$ python -q
>>> import numpy as np
>>> np.set_printoptions(precision=2, suppress=True, linewidth=120, legacy="1.25")
>>> mat = np.load("data.npy")
>>> print(mat)
[[0 1 2 2]
 [0 0 2 0]
 [0 0 0 0]
 [0 0 0 0]]
>>> print(np.abs(mat).max())
2
>>> print(np.count_nonzero(mat))
4
>>> print(mat.shape)
(4, 4)
>>> print(np.unravel_index(np.abs(mat).argmax(), mat.shape))
(0, 2)
>>> print(np.diff(mat, axis=0))
[[ 0 -1  0 -2]
 [ 0  0 -2  0]
 [ 0  0  0  0]]
>>> print(mat.sum(axis=1))
[5 2 0 0]
>>> mat[4]
Traceback (most recent call last):
  File "<python-input-10>", line 1, in <module>
    mat[4]
    ~~~^^^
IndexError: index 4 is out of bounds for axis 0 with size 4
>>> print(np.linalg.cond(mat) > 100)
True
>>> print(round(np.linalg.norm(mat, 2) / np.linalg.norm(mat), 2))
0.93
>>> print([round(float(x), 2) for x in np.linalg.svd(mat, compute_uv=False)[:3]])
[3.35, 1.34, 0.0]
>>> print(np.argsort(-np.linalg.norm(mat, axis=0).round(6), kind="stable")[:3])
[2 3 1]
>>> print(np.linalg.matrix_rank(mat - mat[0, 0] * np.eye(4)))
2
>>> print(mat @ mat)
[[0 0 2 0]
 [0 0 0 0]
 [0 0 0 0]
 [0 0 0 0]]
>>> print([int(np.linalg.matrix_rank(np.linalg.matrix_power(mat, p))) for p in range(1, 5)])
[2, 1, 0, 0]
>>> ang = np.radians(45)
>>> Rm = np.eye(4)
>>> Rm[2, 2] = Rm[1, 1] = np.cos(ang)
>>> Rm[2, 1], Rm[1, 2] = -np.sin(ang), np.sin(ang)
>>> print(Rm)
[[ 1.    0.    0.    0.  ]
 [ 0.    0.71  0.71  0.  ]
 [ 0.   -0.71  0.71  0.  ]
 [ 0.    0.    0.    1.  ]]
>>> A2 = mat @ Rm.T
>>> print(np.allclose(np.linalg.norm(mat, axis=1), np.linalg.norm(A2, axis=1)))
True
>>> print(round(float(np.linalg.det(Rm)), 2), np.round(np.trace(Rm), 2))
1.0 3.41
>>> r = np.linalg.matrix_rank(mat)
>>> print(r)
2
>>> N = np.linalg.svd(mat)[2][r:].T
>>> print(np.linalg.matrix_rank(mat.T @ mat), np.linalg.matrix_rank(mat @ mat.T))
2 2
>>> print([int(np.linalg.matrix_rank(np.delete(mat, i, axis=0))) for i in range(4)])
[1, 1, 2, 2]
>>> print(np.round(N @ N.T, 2) + 0)
[[ 1.   0.   0.   0. ]
 [ 0.   0.8  0.  -0.4]
 [ 0.   0.   0.   0. ]
 [ 0.  -0.4  0.   0.2]]
>>> print(np.allclose(mat @ N, 0))
True
>>> print([int(np.linalg.matrix_rank(mat[:i])) for i in range(1, len(mat) + 1)])
[1, 2, 2, 2]
>>> W0 = np.loadtxt("out18.csv", delimiter=",")
>>> print(W0)
[[-4.  4.  0.  4. -4.  4.  2.  0.  0.  0.  4.  2. -2.]
 [ 0.  0.  0.  0.  0.  0.  0.  0.  0.  0.  0.  0.  0.]
 [ 0.  0.  0.  0.  0.  0.  0.  0.  0.  0.  0.  0.  0.]
 [ 6. -6.  0. -6.  6. -6. -3.  0.  0.  0. -6. -3.  3.]
 [-6.  6.  0.  6. -6.  6.  3.  0.  0.  0.  6.  3. -3.]
 [-6.  6.  0.  6. -6.  6.  3.  0.  0.  0.  6.  3. -3.]
 [-6.  6.  0.  6. -6.  6.  3.  0.  0.  0.  6.  3. -3.]
 [-4.  4.  0.  4. -4.  4.  2.  0.  0.  0.  4.  2. -2.]
 [-2.  2.  0.  2. -2.  2.  1.  0.  0.  0.  2.  1. -1.]
 [-4.  4.  0.  4. -4.  4.  2.  0.  0.  0.  4.  2. -2.]]
>>> U, s, Vh = np.linalg.svd(W0)
>>> V = Vh[:(s > 1e-8).sum()]
>>> rng = np.random.default_rng(37)
>>> x = W0[1] + 4 * W0[2] + rng.integers(2) * np.eye(13)[5]
>>> print(x)
[0. 0. 0. 0. 0. 0. 0. 0. 0. 0. 0. 0. 0.]
>>> print(np.linalg.matrix_rank(np.vstack([W0, x])))
1
>>> print(np.allclose(V.T @ V @ x, x))
True
>>> print(np.round(np.linalg.norm(x - V.T @ V @ x), 2))
0.0
>>> print(np.diag(V.T @ V))
[0.15 0.15 0.   0.15 0.15 0.15 0.04 0.   0.   0.   0.15 0.04 0.04]
>>> r = np.linalg.matrix_rank(W0)
>>> print(r)
1
>>> N = np.linalg.svd(W0)[2][r:].T
>>> print(N.shape)
(13, 12)
>>> print([int(np.linalg.matrix_rank(np.delete(W0, i, axis=0))) for i in range(10)])
[1, 1, 1, 1, 1, 1, 1, 1, 1, 1]
>>> print(np.linalg.matrix_rank(W0.T @ W0), np.linalg.matrix_rank(W0 @ W0.T))
1 1
>>> print([int(np.linalg.matrix_rank(W0[:, :j + 1])) for j in range(13)])
[1, 1, 1, 1, 1, 1, 1, 1, 1, 1, 1, 1, 1]
>>> A2 = W0[0, 0] * W0[1:] - np.outer(W0[1:, 0], W0[0])
>>> print(A2)
[[ 0. -0. -0. -0.  0. -0. -0. -0. -0. -0. -0. -0.  0.]
 [ 0. -0. -0. -0.  0. -0. -0. -0. -0. -0. -0. -0.  0.]
 [ 0.  0. -0.  0.  0.  0.  0. -0. -0. -0.  0.  0.  0.]
 [ 0.  0.  0.  0.  0.  0.  0.  0.  0.  0.  0.  0.  0.]
 [ 0.  0.  0.  0.  0.  0.  0.  0.  0.  0.  0.  0.  0.]
 [ 0.  0.  0.  0.  0.  0.  0.  0.  0.  0.  0.  0.  0.]
 [ 0.  0.  0.  0.  0.  0.  0.  0.  0.  0.  0.  0.  0.]
 [ 0.  0.  0.  0.  0.  0.  0.  0.  0.  0.  0.  0.  0.]
 [ 0.  0.  0.  0.  0.  0.  0.  0.  0.  0.  0.  0.  0.]]
>>> print(np.linalg.matrix_rank(A2), np.linalg.matrix_rank(W0))
0 1
>>> U, s, Vh = np.linalg.svd(W0)
>>> print(np.argmax(s[:-1] / (s[1:] + 1e-6)) + 1)
1
>>> A2 = U[:, :1] @ np.diag(s[:1]) @ Vh[:1]
>>> print(np.linalg.matrix_rank(A2))
1
>>> print(np.round(np.abs(W0 - A2).max(), 2))
0.0
>>> print(round(float(np.linalg.norm(W0 - A2) / np.linalg.norm(W0)), 2))
0.0
>>> print(A2)
[[-4.  4.  0.  4. -4.  4.  2.  0.  0.  0.  4.  2. -2.]
 [ 0.  0.  0.  0.  0.  0.  0.  0.  0.  0.  0.  0.  0.]
 [ 0.  0.  0.  0.  0.  0.  0.  0.  0.  0.  0.  0.  0.]
 [ 6. -6.  0. -6.  6. -6. -3.  0.  0.  0. -6. -3.  3.]
 [-6.  6.  0.  6. -6.  6.  3.  0.  0.  0.  6.  3. -3.]
 [-6.  6.  0.  6. -6.  6.  3.  0.  0.  0.  6.  3. -3.]
 [-6.  6.  0.  6. -6.  6.  3.  0.  0.  0.  6.  3. -3.]
 [-4.  4.  0.  4. -4.  4.  2.  0.  0.  0.  4.  2. -2.]
 [-2.  2.  0.  2. -2.  2.  1.  0.  0.  0.  2.  1. -1.]
 [-4.  4.  0.  4. -4.  4.  2.  0.  0.  0.  4.  2. -2.]]
>>> print(np.linalg.matrix_rank(W0, rtol=0.05))
1
>>> print(np.allclose(W0[:-1].T @ np.linalg.lstsq(W0[:-1].T, W0[-1])[0], W0[-1]))
True
>>> print(np.unique(W0.round(6), axis=0).shape)
(5, 13)
>>> print(W0 @ np.linalg.pinv(W0) @ W0)
[[-4.  4.  0.  4. -4.  4.  2.  0.  0.  0.  4.  2. -2.]
 [ 0.  0.  0.  0.  0.  0.  0.  0.  0.  0.  0.  0.  0.]
 [ 0.  0.  0.  0.  0.  0.  0.  0.  0.  0.  0.  0.  0.]
 [ 6. -6.  0. -6.  6. -6. -3.  0.  0.  0. -6. -3.  3.]
 [-6.  6.  0.  6. -6.  6.  3.  0.  0.  0.  6.  3. -3.]
 [-6.  6.  0.  6. -6.  6.  3.  0.  0.  0.  6.  3. -3.]
 [-6.  6.  0.  6. -6.  6.  3.  0.  0.  0.  6.  3. -3.]
 [-4.  4.  0.  4. -4.  4.  2.  0.  0.  0.  4.  2. -2.]
 [-2.  2.  0.  2. -2.  2.  1.  0.  0.  0.  2.  1. -1.]
 [-4.  4.  0.  4. -4.  4.  2.  0.  0.  0.  4.  2. -2.]]
>>> print(round(np.trace(np.linalg.pinv(W0) @ W0), 2))
1.0
>>> F = np.array([[2, -2, 0, 0, -2, -2, 2, -3, 2, 0, 1],
...     [1, -2, 0, 2, 3, 3, 3, 3, -2, -3, 0],
...     [2, -3, -3, -2, 0, -2, 2, 3, 0, -2, 1],
...     [-1, 2, 3, -1, 0, -3, 2, 3, 3, 3, -3],
...     [0, 2, -3, -1, -2, 2, -2, -1, 1, -2, 0],
...     [2, 1, -2, -1, 0, -3, -2, 1, 2, 1, -1],
...     [3, 2, 1, 2, -2, 2, -1, 2, -1, -2, 1],
...     [3, 0, -1, 3, 0, 1, 1, -1, -3, 0, 3],
...     [0, 2, 2, -3, -2, 1, 2, 2, 0, -3, 2]])
>>> F[4] = F[1]
>>> print(F)
[[ 2 -2  0  0 -2 -2  2 -3  2  0  1]
 [ 1 -2  0  2  3  3  3  3 -2 -3  0]
 [ 2 -3 -3 -2  0 -2  2  3  0 -2  1]
 [-1  2  3 -1  0 -3  2  3  3  3 -3]
 [ 1 -2  0  2  3  3  3  3 -2 -3  0]
 [ 2  1 -2 -1  0 -3 -2  1  2  1 -1]
 [ 3  2  1  2 -2  2 -1  2 -1 -2  1]
 [ 3  0 -1  3  0  1  1 -1 -3  0  3]
 [ 0  2  2 -3 -2  1  2  2  0 -3  2]]
>>> # rows and columns are dependent
>>> print(np.linalg.matrix_rank(F, rtol=0.1))
8
>>> print([round(float(x), 2) for x in np.linalg.svd(F, compute_uv=False)[:3]])
[12.7, 8.68, 7.67]
>>> ang = np.radians(36)
>>> Rm = np.eye(11)
>>> Rm[0, 0] = Rm[2, 2] = np.cos(ang)
>>> Rm[0, 2], Rm[2, 0] = -np.sin(ang), np.sin(ang)
>>> print(Rm)
[[ 0.81  0.   -0.59  0.    0.    0.    0.    0.    0.    0.    0.  ]
 [ 0.    1.    0.    0.    0.    0.    0.    0.    0.    0.    0.  ]
 [ 0.59  0.    0.81  0.    0.    0.    0.    0.    0.    0.    0.  ]
 [ 0.    0.    0.    1.    0.    0.    0.    0.    0.    0.    0.  ]
 [ 0.    0.    0.    0.    1.    0.    0.    0.    0.    0.    0.  ]
 [ 0.    0.    0.    0.    0.    1.    0.    0.    0.    0.    0.  ]
 [ 0.    0.    0.    0.    0.    0.    1.    0.    0.    0.    0.  ]
 [ 0.    0.    0.    0.    0.    0.    0.    1.    0.    0.    0.  ]
 [ 0.    0.    0.    0.    0.    0.    0.    0.    1.    0.    0.  ]
 [ 0.    0.    0.    0.    0.    0.    0.    0.    0.    1.    0.  ]
 [ 0.    0.    0.    0.    0.    0.    0.    0.    0.    0.    1.  ]]
>>> A2 = F @ Rm.T
>>> print(A2)
[[ 1.62 -2.    1.18  0.   -2.   -2.    2.   -3.    2.    0.    1.  ]
 [ 0.81 -2.    0.59  2.    3.    3.    3.    3.   -2.   -3.    0.  ]
 [ 3.38 -3.   -1.25 -2.    0.   -2.    2.    3.    0.   -2.    1.  ]
 [-2.57  2.    1.84 -1.    0.   -3.    2.    3.    3.    3.   -3.  ]
 [ 0.81 -2.    0.59  2.    3.    3.    3.    3.   -2.   -3.    0.  ]
 [ 2.79  1.   -0.44 -1.    0.   -3.   -2.    1.    2.    1.   -1.  ]
 [ 1.84  2.    2.57  2.   -2.    2.   -1.    2.   -1.   -2.    1.  ]
 [ 3.01  0.    0.95  3.    0.    1.    1.   -1.   -3.    0.    3.  ]
 [-1.18  2.    1.62 -3.   -2.    1.    2.    2.    0.   -3.    2.  ]]
>>> print(np.abs(A2 - F).max(axis=0))
[1.57 0.   1.95 0.   0.   0.   0.   0.   0.   0.   0.  ]
>>> print(np.allclose(np.linalg.norm(F, axis=1), np.linalg.norm(A2, axis=1)))
True
